>>> import numpy as np
>>> import numpy.linalg as la
>>> np.set_printoptions(precision=3, suppress=True, linewidth=160, legacy="1.25")
>>> def rnd(a):
...     return np.round(a, 3) + 0
... 
>>> E = np.load("arr.npy")
>>> rnd(E)
array([[  8.76 ,  -8.868,  12.977,  11.868,  -2.543,  -0.326,  -7.977],
       [  5.374,  -4.999,   8.624,   7.999,  -0.124,   1.125,  -3.624],
       [ -7.906,  10.179,  -8.451,  -7.179,   9.362,   6.817,  13.451],
       [ -6.652,   8.746,  -6.839,  -5.746,   8.466,   6.28 ,  11.839],
       [  0.895,   0.12 ,   2.865,   2.88 ,   3.075,   3.045,   2.135],
       [  2.545,  -1.766,   4.987,   4.766,   1.896,   2.338,   0.013],
       [ -4.723,   6.541,  -4.359,  -3.541,   7.088,   5.453,   9.359],
       [  2.848,  -2.112,   5.376,   5.112,   1.68 ,   2.208,  -0.376],
       [  3.259,  -2.582,   5.905,   5.582,   1.386,   2.032,  -0.905],
       [ 13.329, -14.09 ,  18.851,  17.09 ,  -5.806,  -2.284, -13.851],
       [  0.638,   0.413,   2.535,   2.587,   3.258,   3.155,   2.465],
       [  8.622,  -8.711,  12.8  ,  11.711,  -2.444,  -0.267,  -7.8  ],
       [  9.466,  -9.675,  13.885,  12.675,  -3.047,  -0.628,  -8.885],
       [ -8.816,  11.218,  -9.62 ,  -8.218,  10.011,   7.207,  14.62 ],
       [ -2.691,   4.218,  -1.746,  -1.218,   5.636,   4.582,   6.746],
       [  3.114,  -2.416,   5.718,   5.416,   1.49 ,   2.094,  -0.718],
       [ -1.698,   3.084,  -0.469,  -0.084,   4.927,   4.156,   5.469],
       [ -0.826,   2.087,   0.652,   0.913,   4.304,   3.783,   4.348],
       [  6.702,  -6.517,  10.331,   9.517,  -1.073,   0.556,  -5.331],
       [ -0.339,   1.53 ,   1.279,   1.47 ,   3.956,   3.574,   3.721],
       [ -0.971,   2.252,   0.466,   0.748,   4.408,   3.845,   4.534],
       [  0.352,   0.74 ,   2.167,   2.26 ,   3.463,   3.278,   2.833],
       [  4.019,  -3.45 ,   6.881,   6.45 ,   0.844,   1.706,  -1.881]])
>>> W2 = E[[7, 0]].astype(float)
>>> for _ in range(5):
...     lab = la.norm(E[:, None] - W2, axis=-1).argmin(axis=1)
...     W2 = np.array([E[lab == j].mean(axis=0) for j in range(2)])
... 
>>> lab
array([1, 1, 0, 0, 0, 0, 0, 0, 0, 1, 0, 1, 1, 0, 0, 0, 0, 0, 1, 0, 0, 0, 1])
>>> np.bincount(lab)
array([16,  7])
>>> Uu, sv, Vt = la.svd(E)
>>> evecs = Vt[:(sv > 1e-8).sum()]
>>> rng = np.random.default_rng(95589)
>>> x = E[0] + 2 * E[4] + rng.integers(2) * np.eye(7)[4]
>>> rnd(x)
array([10.55 , -8.628, 18.707, 17.628,  3.607,  5.764, -3.707])
>>> rnd(la.norm(x - evecs.T @ evecs @ x))
0.0
>>> la.matrix_rank(np.vstack([E, x]))
2
>>> rnd(la.norm(E, 1)), rnd(la.norm(E, np.inf))
(147.783, 85.3)
>>> rnd(la.norm(E, axis=0))
array([27.626, 30.572, 38.533, 35.014, 22.79 , 17.516, 34.808])
>>> rnd(la.norm(E, 2))
74.456
>>> cen = E - E.mean(axis=0)
>>> evecs = la.svd(cen)[2][:2]
>>> B = cen - cen @ evecs.T @ evecs
>>> la.norm(B, axis=1).round(6).argmax()
0
>>> rnd(B.std(axis=0))
array([0., 0., 0., 0., 0., 0., 0.])
>>> rnd(la.norm(B) / la.norm(cen))
0.0
>>> data = np.loadtxt("w.csv", delimiter=",")
>>> rnd(data)
array([[ 0.021,  0.197,  0.041,  0.142,  0.088, -0.537, -0.324,  0.283, -0.051, -0.584,  0.337],
       [ 0.146,  0.041,  0.719,  0.196,  0.392,  0.443, -0.076, -0.065, -0.163, -0.188,  0.031],
       [-0.375,  0.009,  0.406,  0.101, -0.49 , -0.054,  0.53 ,  0.314,  0.089, -0.201, -0.118],
       [ 0.042, -0.066, -0.451,  0.559,  0.073,  0.301,  0.208,  0.356, -0.454, -0.076,  0.016],
       [ 0.479, -0.405,  0.081,  0.141, -0.212, -0.328,  0.284, -0.485, -0.275, -0.19 , -0.021],
       [ 0.271,  0.597, -0.099,  0.143, -0.307,  0.256,  0.188, -0.272,  0.228, -0.03 ,  0.467],
       [-0.25 ,  0.02 , -0.043,  0.399,  0.56 , -0.301,  0.395, -0.23 ,  0.382,  0.118,  0.049],
       [ 0.437, -0.171,  0.045,  0.414, -0.171,  0.025, -0.259,  0.266,  0.586,  0.06 , -0.302],
       [-0.042,  0.527,  0.156,  0.308, -0.128, -0.312, -0.191, -0.132, -0.351,  0.354, -0.431],
       [ 0.521,  0.284,  0.015, -0.382,  0.297, -0.156,  0.435,  0.402, -0.035,  0.062, -0.183],
       [-0.083,  0.216, -0.262, -0.09 ,  0.073,  0.19 ,  0.02 , -0.28 ,  0.122, -0.627, -0.584]])
>>> lab = rng.permutation(11)
>>> lab
array([10,  2,  8,  6,  5,  9,  1,  7,  4,  3,  0])
>>> B = data[lab][:, lab]
>>> np.allclose(B, data)
False
>>> rnd(np.diag(B))
array([-0.584,  0.406, -0.351,  0.395,  0.256,  0.062,  0.041,  0.266, -0.212,  0.559,  0.021])
>>> rnd(np.trace(B))
0.859
>>> rnd(la.det(B)), rnd(la.det(data[lab]))
(-1.0, -1.0)
>>> rnd(B)
array([[-0.584, -0.262,  0.122,  0.02 ,  0.19 , -0.627,  0.216, -0.28 ,  0.073, -0.09 , -0.083],
       [-0.118,  0.406,  0.089,  0.53 , -0.054, -0.201,  0.009,  0.314, -0.49 ,  0.101, -0.375],
       [-0.431,  0.156, -0.351, -0.191, -0.312,  0.354,  0.527, -0.132, -0.128,  0.308, -0.042],
       [ 0.049, -0.043,  0.382,  0.395, -0.301,  0.118,  0.02 , -0.23 ,  0.56 ,  0.399, -0.25 ],
       [ 0.467, -0.099,  0.228,  0.188,  0.256, -0.03 ,  0.597, -0.272, -0.307,  0.143,  0.271],
       [-0.183,  0.015, -0.035,  0.435, -0.156,  0.062,  0.284,  0.402,  0.297, -0.382,  0.521],
       [ 0.031,  0.719, -0.163, -0.076,  0.443, -0.188,  0.041, -0.065,  0.392,  0.196,  0.146],
       [-0.302,  0.045,  0.586, -0.259,  0.025,  0.06 , -0.171,  0.266, -0.171,  0.414,  0.437],
       [-0.021,  0.081, -0.275,  0.284, -0.328, -0.19 , -0.405, -0.485, -0.212,  0.141,  0.479],
       [ 0.016, -0.451, -0.454,  0.208,  0.301, -0.076, -0.066,  0.356,  0.073,  0.559,  0.042],
       [ 0.337,  0.041, -0.051, -0.324, -0.537, -0.584,  0.197,  0.283,  0.088,  0.142,  0.021]])
